$ python3 -q
>>> import numpy as np
>>> import numpy.linalg as la
>>> np.set_printoptions(precision=2, suppress=True, linewidth=200, legacy="1.25")
>>> B = np.array([[1, 1, 0, 0, 4, 3, 0, 1, 2],
...     [3, 1, 4, 0, 5, 0, 5, 1, 1],
...     [4, 2, 0, 1, 1, 1, 4, 2, 3],
...     [2, 4, 4, 5, 2, 1, 5, 4, 0],
...     [5, 2, 4, 2, 1, 2, 4, 0, 3],
...     [3, 3, 0, 0, 5, 5, 3, 5, 1],
...     [0, 3, 0, 4, 0, 1, 3, 4, 3],
...     [3, 0, 3, 2, 1, 3, 1, 2, 0],
...     [2, 4, 2, 2, 4, 3, 2, 3, 0]])
>>> m1 = np.tril(B)
>>> m1
array([[1, 0, 0, 0, 0, 0, 0, 0, 0],
       [3, 1, 0, 0, 0, 0, 0, 0, 0],
       [4, 2, 0, 0, 0, 0, 0, 0, 0],
       [2, 4, 4, 5, 0, 0, 0, 0, 0],
       [5, 2, 4, 2, 1, 0, 0, 0, 0],
       [3, 3, 0, 0, 5, 5, 0, 0, 0],
       [0, 3, 0, 4, 0, 1, 3, 0, 0],
       [3, 0, 3, 2, 1, 3, 1, 2, 0],
       [2, 4, 2, 2, 4, 3, 2, 3, 0]])
>>> la.cond(m1) > 100
True
>>> la.matrix_rank(m1, rtol=0.1)
6
>>> [round(float(x), 2) for x in la.svd(m1, compute_uv=False)[:3]]
[14.8, 7.58, 6.18]
>>> left, sv, vt = la.svd(m1, full_matrices=False)
>>> np.abs(vt[0])
array([0.5 , 0.47, 0.36, 0.38, 0.33, 0.33, 0.14, 0.15, 0.  ])
>>> (sv > 1e-8).sum()
8
>>> round(float(np.sqrt((sv ** 2).sum())), 2), round(float(la.norm(m1)), 2)
(18.65, 18.65)
>>> np.allclose(left * sv @ vt, m1)
True
>>> np.cumsum(sv ** 2) / np.sum(sv ** 2)
array([0.63, 0.79, 0.9 , 0.95, 0.98, 1.  , 1.  , 1.  , 1.  ])
>>> np.abs(left[:, 0]).round(6).argmax()
8
>>> sv
array([14.8 ,  7.58,  6.18,  4.16,  3.02,  2.4 ,  1.13,  0.21,  0.  ])
>>> left, sv, vt = la.svd(m1)
>>> vecs = vt[:(sv > 1e-8).sum()]
>>> rng = np.random.default_rng(568)
>>> x0 = m1[7] + 5 * m1[1] + rng.integers(2) * np.eye(9)[3]
>>> x0
array([18.,  5.,  3.,  3.,  1.,  3.,  1.,  2.,  0.])
>>> la.matrix_rank(np.vstack([m1, x0]))
8
>>> W = np.array([[0, 3, 0, 3, 1, 1],
...     [2, 0, 2, 1, 2, 3],
...     [3, 2, 3, 3, 0, 0],
...     [0, 3, 3, 0, 0, 1],
...     [3, 0, 2, 3, 3, 0],
...     [1, 3, 2, 1, 2, 3],
...     [3, 1, 1, 2, 2, 3],
...     [2, 3, 3, 0, 3, 2],
...     [2, 3, 0, 3, 1, 3]])
>>> beta = np.array([1, 0, 0, 0, 2, 0])
>>> hid = np.maximum(m1 @ W + beta, 0)
>>> hid
array([[ 1,  3,  0,  3,  3,  1],
       [ 3,  9,  2, 10,  7,  6],
       [ 5, 12,  4, 14, 10, 10],
       [21, 29, 35, 22, 12, 19],
       [20, 29, 24, 32, 14, 13],
       [27, 24, 26, 32, 36, 27],
       [17, 18, 23, 10, 16, 25],
       [23, 37, 30, 26, 22, 21],
       [42, 36, 45, 35, 43, 37]])
>>> W2 = np.array([[2, 1], [0, 1], [2, 2], [0, 1], [2, 1], [3, 1]])
>>> hid @ W2
array([[ 11,  11],
       [ 42,  39],
       [ 68,  59],
       [193, 173],
       [155, 156],
       [259, 198],
       [187, 132],
       [213, 189],
       [371, 283]])
>>> (hid @ W2).round(6).argmax(axis=1)
array([0, 0, 0, 0, 1, 0, 0, 0, 0])
>>> E = np.array([[-0.3, -0.7, -0.1, -0.1, -1.6, 0.5, -2.2, -0.2],
...     [0.7, 0.3, -0.3, 1.7, 0.5, 1.6, 0.2, 0.3],
...     [0.8, 0.2, 2.8, 0.7, 1.0, 1.0, 0.5, 2.0],
...     [-1.5, -0.1, -2.4, -0.6, -0.5, -0.8, 1.6, -2.2],
...     [0.0, -0.5, 1.0, 0.0, 0.6, -0.5, -1.1, -1.6]])
>>> E[:, 3] *= 5
>>> E
array([[-0.3, -0.7, -0.1, -0.5, -1.6,  0.5, -2.2, -0.2],
       [ 0.7,  0.3, -0.3,  8.5,  0.5,  1.6,  0.2,  0.3],
       [ 0.8,  0.2,  2.8,  3.5,  1. ,  1. ,  0.5,  2. ],
       [-1.5, -0.1, -2.4, -3. , -0.5, -0.8,  1.6, -2.2],
       [ 0. , -0.5,  1. ,  0. ,  0.6, -0.5, -1.1, -1.6]])
>>> T = np.stack([E, 2 * E, E[::-1]])
>>> la.matrix_rank(T)
array([5, 5, 5])
>>> (T @ E.T).shape
(3, 5, 5)
>>> B = E / la.norm(E, axis=1, keepdims=True)
>>> C2 = B @ B.T
>>> C2
array([[ 1.  , -0.2 , -0.33, -0.03,  0.26],
       [-0.2 ,  1.  ,  0.71, -0.63, -0.08],
       [-0.33,  0.71,  1.  , -0.89, -0.08],
       [-0.03, -0.63, -0.89,  1.  , -0.04],
       [ 0.26, -0.08, -0.08, -0.04,  1.  ]])
>>> def softmax(z):
...     e = np.exp(z - z.max(axis=-1, keepdims=True))
...     return e / e.sum(axis=-1, keepdims=True)
... 
>>> softmax(E[3] + -2)
array([0.03, 0.12, 0.01, 0.01, 0.08, 0.06, 0.67, 0.01])
>>> softmax(E).sum(axis=1)
array([1., 1., 1., 1., 1.])
>>> softmax(E[3])
array([0.03, 0.12, 0.01, 0.01, 0.08, 0.06, 0.67, 0.01])
>>> scores = E @ E.T / np.sqrt(8)
>>> softmax(scores)[3] @ E
array([-1.5, -0.1, -2.4, -3. , -0.5, -0.8,  1.6, -2.2])
>>> B = E / np.sqrt((E ** 2).mean(axis=1, keepdims=True))
>>> B[4]
array([ 0.  , -0.6 ,  1.19,  0.  ,  0.72, -0.6 , -1.31, -1.91])
>>> la.norm(B, axis=1)
array([2.83, 2.83, 2.83, 2.83, 2.83])
>>> la.matrix_rank(E - E.mean(axis=1, keepdims=True))
5
>>> x0 = np.array([2, 2, 3, 2, 2, 0, -3, -2])
>>> E @ (2 * x0)
array([  1. ,  35.8,  27.8, -35.6,  19.4])
>>> E @ np.eye(8)[0]
array([-0.3,  0.7,  0.8, -1.5,  0. ])
>>> np.einsum("ij,j->i", E, x0)
array([  0.5,  17.9,  13.9, -17.8,   9.7])
>>> E @ np.ones(8)
array([-5.1, 11.8, 11.8, -8.9, -2.1])
>>> (E * x0).sum(axis=1)
array([  0.5,  17.9,  13.9, -17.8,   9.7])
>>> np.sign((E @ x0).round(6))
array([ 1.,  1.,  1., -1.,  1.])
>>> J = np.loadtxt("a.csv", delimiter=",")
>>> J
array([[  4.,   5.,   6.,   7.,   8.,   9.,  10.,  11.,  12.,  13.,  14.,  15.,  16.,  17.],
       [ 18.,  19.,  20.,  21.,  22.,  23.,  24.,  25.,  26.,  27.,  28.,  29.,  30.,  31.],
       [ 32.,  33.,  34.,  35.,  36.,  37.,  38.,  39.,  40.,  41.,  42.,  43.,  44.,  45.],
       [ 46.,  47.,  48.,  49.,  50.,  51.,  52.,  53.,  54.,  55.,  56.,  57.,  58.,  59.],
       [ 60.,  61.,  62.,  63.,  64.,  65.,  66.,  67.,  68.,  69.,  70.,  71.,  72.,  73.],
       [ 74.,  75.,  76.,  77.,  78.,  79.,  80.,  81.,  82.,  83.,  84.,  85.,  86.,  87.],
       [ 88.,  89.,  90.,  91.,  92.,  93.,  94.,  95.,  96.,  97.,  98.,  99., 100., 101.]])
>>> la.lstsq(J[:-1].T, J[-1])[2]
2
>>> np.abs(np.diag(la.qr(J)[1])) > 1e-9
array([ True,  True, False, False, False, False, False])
>>> np.allclose(J[:-1].T @ la.lstsq(J[:-1].T, J[-1])[0], J[-1])
True
>>> J @ la.pinv(J) @ J
array([[  4.,   5.,   6.,   7.,   8.,   9.,  10.,  11.,  12.,  13.,  14.,  15.,  16.,  17.],
       [ 18.,  19.,  20.,  21.,  22.,  23.,  24.,  25.,  26.,  27.,  28.,  29.,  30.,  31.],
       [ 32.,  33.,  34.,  35.,  36.,  37.,  38.,  39.,  40.,  41.,  42.,  43.,  44.,  45.],
       [ 46.,  47.,  48.,  49.,  50.,  51.,  52.,  53.,  54.,  55.,  56.,  57.,  58.,  59.],
       [ 60.,  61.,  62.,  63.,  64.,  65.,  66.,  67.,  68.,  69.,  70.,  71.,  72.,  73.],
       [ 74.,  75.,  76.,  77.,  78.,  79.,  80.,  81.,  82.,  83.,  84.,  85.,  86.,  87.],
       [ 88.,  89.,  90.,  91.,  92.,  93.,  94.,  95.,  96.,  97.,  98.,  99., 100., 101.]])
>>> left, sv, vt = la.svd(J)
>>> np.argmax(sv[:-1] / (sv[1:] + 1e-6)) + 1
2
>>> sv.round(2) + 0
array([590.07,  18.75,   0.  ,   0.  ,   0.  ,   0.  ,   0.  ])
>>> B = left[:, :2] @ np.diag(sv[:2]) @ vt[:2]
>>> np.round(la.norm(J - B) / la.norm(J), 2)
0.0
>>> np.round(np.abs(J - B).max(), 2)
0.0
>>> B = np.array([[-7, 1],
...     [-2, 7],
...     [-6, 5],
...     [-4, 2],
...     [1, -6],
...     [-5, -4],
...     [-8, 2],
...     [6, 0],
...     [5, -4],
...     [-4, 6],
...     [-2, 6],
...     [2, 7],
...     [-2, -6],
...     [-9, 7]])
>>> np.einsum("ik,kj->ji", J, B)
array([[ -328.,  -818., -1308., -1798., -2288., -2778., -3268.],
       [  261.,   583.,   905.,  1227.,  1549.,  1871.,  2193.]])
>>> np.einsum("ij,ij->i", J, J)
array([  1771.,   8631.,  20979.,  38815.,  62139.,  90951., 125251.])
>>> J @ B
array([[ -328.,   261.],
       [ -818.,   583.],
       [-1308.,   905.],
       [-1798.,  1227.],
       [-2288.,  1549.],
       [-2778.,  1871.],
       [-3268.,  2193.]])
>>> np.einsum("ij->j", J)
array([322., 329., 336., 343., 350., 357., 364., 371., 378., 385., 392., 399., 406., 413.])
>>> B = np.array([[-3, -4, -9, 8, -3, 1, 4, 3, -8, 1, 1],
...     [8, 4, 8, 4, -7, 2, 2, -8, -5, 3, -2],
...     [7, -1, 3, -2, -9, -7, 0, 4, 1, 4, 7],
...     [9, 0, 6, -2, -6, 9, -9, 7, 7, 8, -5],
...     [3, -4, -7, 4, -5, -9, 8, 0, -6, 0, -7],
...     [9, 0, -2, -9, 1, 2, 6, -7, 0, 9, 6],
...     [-3, 2, 0, 2, -6, 2, -4, -5, -8, 0, -9],
...     [-3, 6, 1, 7, 3, 1, -4, 2, -8, -5, -4],
...     [4, 9, 7, 5, 5, -5, -8, -2, -4, -8, 2],
...     [0, -2, -9, -3, 0, -2, 2, -1, -9, 3, -6],
...     [-2, 1, -1, 6, -4, -4, -1, -8, 9, 4, -2]])
>>> arr = B + B.T
>>> arr
array([[ -6,   4,  -2,  17,   0,  10,   1,   0,  -4,   1,  -1],
       [  4,   8,   7,   4, -11,   2,   4,  -2,   4,   1,  -1],
       [ -2,   7,   6,   4, -16,  -9,   0,   5,   8,  -5,   6],
       [ 17,   4,   4,  -4,  -2,   0,  -7,  14,  12,   5,   1],
       [  0, -11, -16,  -2, -10,  -8,   2,   3,  -1,   0, -11],
       [ 10,   2,  -9,   0,  -8,   4,   8,  -6,  -5,   7,   2],
       [  1,   4,   0,  -7,   2,   8,  -8,  -9, -16,   2, -10],
       [  0,  -2,   5,  14,   3,  -6,  -9,   4, -10,  -6, -12],
       [ -4,   4,   8,  12,  -1,  -5, -16, -10,  -8, -17,  11],
       [  1,   1,  -5,   5,   0,   7,   2,  -6, -17,   6,  -2],
       [ -1,  -1,   6,   1, -11,   2, -10, -12,  11,  -2,  -4]])
>>> f = np.array([3, 0, 4, 2, 3, 1, 2, 3, 2, 0, 4])
>>> B = arr + np.outer(f, np.eye(11)[5])
>>> la.matrix_rank(la.inv(B) - la.inv(arr), tol=1e-8)
1
>>> la.matrix_rank(B - arr)
1
>>> w, vecs = la.eigh(arr)
>>> x0 = np.array([4, -5, 7, -8, 2, -1, -4, -6, -3, -6, -2])
>>> np.abs(arr).sum(axis=1).max(), round(np.abs(w).max(), 2)
(96, 41.89)
>>> x0 @ arr @ x0
-2520
>>> B = arr / la.norm(arr, axis=1, keepdims=True)
>>> C2 = B @ B.T
>>> np.argwhere(np.triu(np.abs(C2) > 0.95, 1))
array([], shape=(0, 2), dtype=int64)
>>> z = rng.permutation(11)
>>> z
array([ 3,  6,  8,  1,  2,  5,  7,  9,  4,  0, 10])
>>> B = arr[z][:, z]
>>> np.diag(B)
array([ -4,  -8,  -8,   8,   6,   4,   4,   6, -10,  -6,  -4])
>>> B
array([[ -4,  -7,  12,   4,   4,   0,  14,   5,  -2,  17,   1],
       [ -7,  -8, -16,   4,   0,   8,  -9,   2,   2,   1, -10],
       [ 12, -16,  -8,   4,   8,  -5, -10, -17,  -1,  -4,  11],
       [  4,   4,   4,   8,   7,   2,  -2,   1, -11,   4,  -1],
       [  4,   0,   8,   7,   6,  -9,   5,  -5, -16,  -2,   6],
       [  0,   8,  -5,   2,  -9,   4,  -6,   7,  -8,  10,   2],
       [ 14,  -9, -10,  -2,   5,  -6,   4,  -6,   3,   0, -12],
       [  5,   2, -17,   1,  -5,   7,  -6,   6,   0,   1,  -2],
       [ -2,   2,  -1, -11, -16,  -8,   3,   0, -10,   0, -11],
       [ 17,   1,  -4,   4,  -2,  10,   0,   1,   0,  -6,  -1],
       [  1, -10,  11,  -1,   6,   2, -12,  -2, -11,  -1,  -4]])
>>> Q, vecs = la.qr(arr[:, :1])[0], la.qr(arr[:, 1:])[0]
>>> sv = la.svd(Q.T @ vecs, compute_uv=False)
>>> np.degrees(np.arccos(sv.clip(0, 1)))
array([22.87])
>>> sv
array([0.92])
>>> (sv > 0.9).sum()
1
